% python3 -q
>>> import numpy as np
>>> np.set_printoptions(precision=3, suppress=True, linewidth=100)
>>> rnd = lambda a: np.round(a, 3) + 0
>>> m1 = np.diag(np.array([-3, 3, 0, 0, 1, 1]))
>>> m1
array([[-3,  0,  0,  0,  0,  0],
       [ 0,  3,  0,  0,  0,  0],
       [ 0,  0,  0,  0,  0,  0],
       [ 0,  0,  0,  0,  0,  0],
       [ 0,  0,  0,  0,  1,  0],
       [ 0,  0,  0,  0,  0,  1]])
>>> # looks like rank 4
>>> m1 @ m1
array([[9, 0, 0, 0, 0, 0],
       [0, 9, 0, 0, 0, 0],
       [0, 0, 0, 0, 0, 0],
       [0, 0, 0, 0, 0, 0],
       [0, 0, 0, 0, 1, 0],
       [0, 0, 0, 0, 0, 1]])
>>> (np.linalg.matrix_power((m1 != 0) + (m1.T != 0) + np.eye(6), 6) > 0).astype(int)
array([[1, 0, 0, 0, 0, 0],
       [0, 1, 0, 0, 0, 0],
       [0, 0, 1, 0, 0, 0],
       [0, 0, 0, 1, 0, 0],
       [0, 0, 0, 0, 1, 0],
       [0, 0, 0, 0, 0, 1]])
>>> (m1 != 0).astype(int)
array([[1, 0, 0, 0, 0, 0],
       [0, 1, 0, 0, 0, 0],
       [0, 0, 0, 0, 0, 0],
       [0, 0, 0, 0, 0, 0],
       [0, 0, 0, 0, 1, 0],
       [0, 0, 0, 0, 0, 1]])
>>> rnd(np.linalg.det(m1))
np.float64(0.0)
>>> rnd(np.sort(np.linalg.eigvals(m1).real))
array([-3.,  0.,  0.,  1.,  1.,  3.])
>>> np.linalg.matrix_rank(m1, rtol=0.1)
np.int64(4)
>>> np.linalg.cond(m1) > 100
np.True_
>>> X = 4 * np.eye(7) + np.ones((7, 7))
>>> X
array([[5., 1., 1., 1., 1., 1., 1.],
       [1., 5., 1., 1., 1., 1., 1.],
       [1., 1., 5., 1., 1., 1., 1.],
       [1., 1., 1., 5., 1., 1., 1.],
       [1., 1., 1., 1., 5., 1., 1.],
       [1., 1., 1., 1., 1., 5., 1.],
       [1., 1., 1., 1., 1., 1., 5.]])
>>> # symmetric, so the eigenvalues are real
>>> r0, r1 = X[5], X[0]
>>> r0 @ r1
np.float64(15.0)
>>> r0 @ r0
np.float64(31.0)
>>> p = (r0 @ r1) / (r0 @ r0) * r0
>>> np.outer(r0, r1)
array([[ 5.,  1.,  1.,  1.,  1.,  1.,  1.],
       [ 5.,  1.,  1.,  1.,  1.,  1.,  1.],
       [ 5.,  1.,  1.,  1.,  1.,  1.,  1.],
       [ 5.,  1.,  1.,  1.,  1.,  1.,  1.],
       [ 5.,  1.,  1.,  1.,  1.,  1.,  1.],
       [25.,  5.,  5.,  5.,  5.,  5.,  5.],
       [ 5.,  1.,  1.,  1.,  1.,  1.,  1.]])
>>> np.linalg.matrix_rank(np.outer(r0, r1))
np.int64(1)
>>> q, _ = np.linalg.qr(np.array([[-1.2, -0.6, -1.3, 0.6, -0.7, 1.1, 0.0],
...     [0.6, -0.4, 0.7, -1.1, -0.1, -0.8, -1.1],
...     [0.5, -0.7, -0.9, -1.2, -0.1, -1.2, 0.1],
...     [1.8, -0.4, -0.7, -0.1, 0.1, 0.6, 0.2],
...     [1.6, -0.5, -0.4, -1.6, -1.2, -0.2, 0.9],
...     [0.2, -0.4, 0.0, -1.9, 0.8, -0.4, 0.4],
...     [-1.3, 0.8, 0.6, 1.2, 0.4, 0.1, -1.4]]))
>>> arr = q[:, :7]
>>> rnd(arr)
array([[-0.388, -0.732, -0.295, -0.255, -0.167, -0.308,  0.2  ],
       [ 0.194, -0.194,  0.78 , -0.43 , -0.066,  0.087,  0.346],
       [ 0.162, -0.455, -0.14 ,  0.274,  0.148,  0.794,  0.139],
       [ 0.582,  0.057, -0.42 , -0.336,  0.445, -0.191,  0.367],
       [ 0.517, -0.065, -0.086,  0.344, -0.729, -0.175,  0.201],
       [ 0.065, -0.278,  0.313,  0.636,  0.464, -0.439,  0.091],
       [-0.42 ,  0.368, -0.061,  0.198, -0.03 ,  0.083,  0.799]])
>>> rng = np.random.default_rng(554)
>>> labels = rng.permutation(7)
>>> out = arr[:, labels] * rng.choice([-1, 1], 7)
>>> rnd(out)
array([[ 0.2  ,  0.255, -0.167,  0.732,  0.388,  0.308, -0.295],
       [ 0.346,  0.43 , -0.066,  0.194, -0.194, -0.087,  0.78 ],
       [ 0.139, -0.274,  0.148,  0.455, -0.162, -0.794, -0.14 ],
       [ 0.367,  0.336,  0.445, -0.057, -0.582,  0.191, -0.42 ],
       [ 0.201, -0.344, -0.729,  0.065, -0.517,  0.175, -0.086],
       [ 0.091, -0.636,  0.464,  0.278, -0.065,  0.439,  0.313],
       [ 0.799, -0.198, -0.03 , -0.368,  0.42 , -0.083, -0.061]])
>>> U, _, Vt = np.linalg.svd(arr.T @ out)
>>> rnd(np.linalg.lstsq(arr, out)[0])
array([[ 0.,  0.,  0.,  0., -1.,  0.,  0.],
       [ 0.,  0.,  0., -1.,  0.,  0.,  0.],
       [ 0.,  0.,  0.,  0.,  0.,  0.,  1.],
       [ 0., -1.,  0.,  0.,  0.,  0.,  0.],
       [ 0.,  0.,  1.,  0.,  0.,  0.,  0.],
       [ 0.,  0.,  0.,  0.,  0., -1.,  0.],
       [ 1.,  0.,  0.,  0.,  0.,  0.,  0.]])
>>> labels
array([6, 3, 4, 1, 0, 5, 2])
>>> rnd(U @ Vt)
array([[ 0.,  0.,  0.,  0., -1.,  0.,  0.],
       [ 0.,  0.,  0., -1.,  0.,  0.,  0.],
       [ 0.,  0.,  0.,  0.,  0.,  0.,  1.],
       [ 0., -1.,  0.,  0.,  0.,  0.,  0.],
       [ 0.,  0.,  1.,  0.,  0.,  0.,  0.],
       [ 0.,  0.,  0.,  0.,  0., -1.,  0.],
       [ 1.,  0.,  0.,  0.,  0.,  0.,  0.]])
